$ ipython --no-banner

In [1]: import numpy as np

In [2]: np.set_printoptions(precision=3, suppress=True, linewidth=200)

In [3]: def tidy(a):
   ...:     return np.round(a, 3) + 0
   ...: 

In [4]: A = np.array([[-2, -2, 0, 0], [-1, -2, -3, -5], [-5, -3, -5, -5], [-4, 3, -4, 4]])

In [5]: A
Out[5]: 
array([[-2, -2,  0,  0],
       [-1, -2, -3, -5],
       [-5, -3, -5, -5],
       [-4,  3, -4,  4]])

In [6]: th = np.radians(135)

In [7]: r_ = np.eye(4)

In [8]: r_[1, 1] = r_[2, 2] = np.cos(th)

In [9]: r_[1, 2], r_[2, 1] = -np.sin(th), np.sin(th)

In [10]: tidy(r_)
Out[10]: 
array([[ 1.   ,  0.   ,  0.   ,  0.   ],
       [ 0.   , -0.707, -0.707,  0.   ],
       [ 0.   ,  0.707, -0.707,  0.   ],
       [ 0.   ,  0.   ,  0.   ,  1.   ]])

In [11]: A2 = A @ r_.T

In [12]: np.allclose(np.linalg.norm(A, axis=1), np.linalg.norm(A2, axis=1))
Out[12]: True

In [13]: tidy(np.abs(A2 - A).max(axis=0))
Out[13]: array([0.   , 8.657, 8.95 , 0.   ])

In [14]: tidy(np.linalg.det(A))
Out[14]: np.float64(-68.0)

In [15]: tidy(np.abs(np.linalg.eigvals(A)).max())
Out[15]: np.float64(8.883)

In [16]: q, evecs = np.linalg.qr(A[:, :1])[0], np.linalg.qr(A[:, 1:])[0]

In [17]: sigma = np.linalg.svd(q.T @ evecs, compute_uv=False)

In [18]: tidy(np.linalg.norm(q @ q.T - evecs @ evecs.T, 2))
Out[18]: np.float64(1.0)

In [19]: q, r_ = np.linalg.qr(A)

In [20]: tidy(abs(r_[0, 0])), tidy(np.linalg.norm(A[:, 0]))
Out[20]: (np.float64(6.782), np.float64(6.782))

In [21]: tidy(r_)
Out[21]: 
array([[6.782, 1.327, 6.487, 2.064],
       [0.   , 4.923, 0.079, 6.959],
       [0.   , 0.   , 2.812, 3.576],
       [0.   , 0.   , 0.   , 0.724]])

In [22]: q.shape, r_.shape
Out[22]: ((4, 4), (4, 4))

In [23]: np.allclose(r_.T @ r_, A.T @ A)
Out[23]: True

In [24]: tidy(np.trace(q @ q.T))
Out[24]: np.float64(4.0)

In [25]: tidy(q @ r_)
Out[25]: 
array([[-2., -2.,  0.,  0.],
       [-1., -2., -3., -5.],
       [-5., -3., -5., -5.],
       [-4.,  3., -4.,  4.]])
